$ python -q
>>> import numpy as np
>>> np.set_printoptions(precision=2, suppress=True, linewidth=120)
>>> F = np.load("layer13.npy")
>>> F
array([[1.  , 0.9 , 0.81],
       [0.9 , 1.  , 0.9 ],
       [0.81, 0.9 , 1.  ]])
>>> w, evecs = np.linalg.eigh(F)
>>> w.sum(), np.trace(F)
(np.float64(3.0), np.float64(3.0))
>>> np.abs(evecs[:, -1])
array([0.57, 0.59, 0.57])
>>> w
array([0.07, 0.19, 2.74])
>>> hat = np.triu(np.array([[1, 0, 3], [1, 0, 2], [2, 1, 3]]), 1) + np.eye(3)
>>> B = hat @ F @ np.linalg.inv(hat)
>>> B
array([[  3.43,   3.6 , -13.68],
       [  2.52,   2.8 , -10.26],
       [  0.81,   0.9 ,  -3.23]])
>>> hat @ F - F @ hat
array([[ 2.43,  2.7 , -1.8 ],
       [ 1.62,  1.8 , -2.7 ],
       [ 0.  ,  0.  , -4.23]])
>>> f, r1 = B[1], B[2]
>>> round(float(f @ f), 2)
119.46
>>> round(float(f @ r1), 2)
37.7
>>> pr = (f @ r1) / (f @ f) * f
>>> pr
array([ 0.8 ,  0.88, -3.24])
>>> B = np.linalg.inv(F)
>>> np.round(np.linalg.slogdet(F)[0], 2)
np.float64(1.0)
>>> round(float(np.linalg.det(F) * np.linalg.det(B)), 2)
1.0
>>> np.round(F @ B, 2) + 0
array([[1., 0., 0.],
       [0., 1., 0.],
       [0., 0., 1.]])
>>> q, _ = np.linalg.qr(np.array([[0.5], [1.3], [-2.2]]))
>>> A = q @ q.T
>>> A
array([[ 0.04,  0.1 , -0.16],
       [ 0.1 ,  0.25, -0.42],
       [-0.16, -0.42,  0.71]])
>>> Uu, sig, Vt = np.linalg.svd(A)
>>> sig.round(2) + 0
array([1., 0., 0.])
>>> B = Uu[:, :1] @ np.diag(sig[:1]) @ Vt[:1]
>>> B
array([[ 0.04,  0.1 , -0.16],
       [ 0.1 ,  0.25, -0.42],
       [-0.16, -0.42,  0.71]])
>>> np.round(np.abs(A - B).max(), 2)
np.float64(0.0)
>>> round(float(np.linalg.norm(A - B, 2)), 2), np.round(sig[1], 2)
(0.0, np.float64(0.0))
>>> w, evecs = np.linalg.eigh(B)
>>> evecs @ np.diag(w) @ evecs.T
array([[ 0.04,  0.1 , -0.16],
       [ 0.1 ,  0.25, -0.42],
       [-0.16, -0.42,  0.71]])
>>> np.round(np.linalg.eigvalsh(B + -1 * np.eye(3)), 2) + 0
array([-1., -1.,  0.])
>>> round(float(w.sum()), 2), round(float(np.trace(B)), 2)
(1.0, 1.0)
>>> np.abs(evecs[:, -1])
array([0.19, 0.5 , 0.84])
>>> np.round(np.linalg.svd(B, compute_uv=False), 2) + 0
array([1., 0., 0.])
>>> np.round(np.linalg.eigvalsh(B @ B), 2) + 0
array([0., 0., 1.])
>>> np.round(evecs.T @ evecs, 2) + 0
array([[1., 0., 0.],
       [0., 1., 0.],
       [0., 0., 1.]])
>>> rng = np.random.default_rng(951320)
>>> z = rng.permutation(3)
>>> z
array([0, 1, 2])
>>> B = A[z][:, z]
>>> np.allclose(B, A)
True
>>> np.round(np.linalg.det(B), 2), np.round(np.linalg.det(A[z]), 2)
(np.float64(0.0), np.float64(0.0))
>>> np.round(np.trace(B), 2)
np.float64(1.0)
>>> np.round(np.sort(np.abs(np.linalg.eigvals(B))), 2) + 0
array([0., 0., 1.])
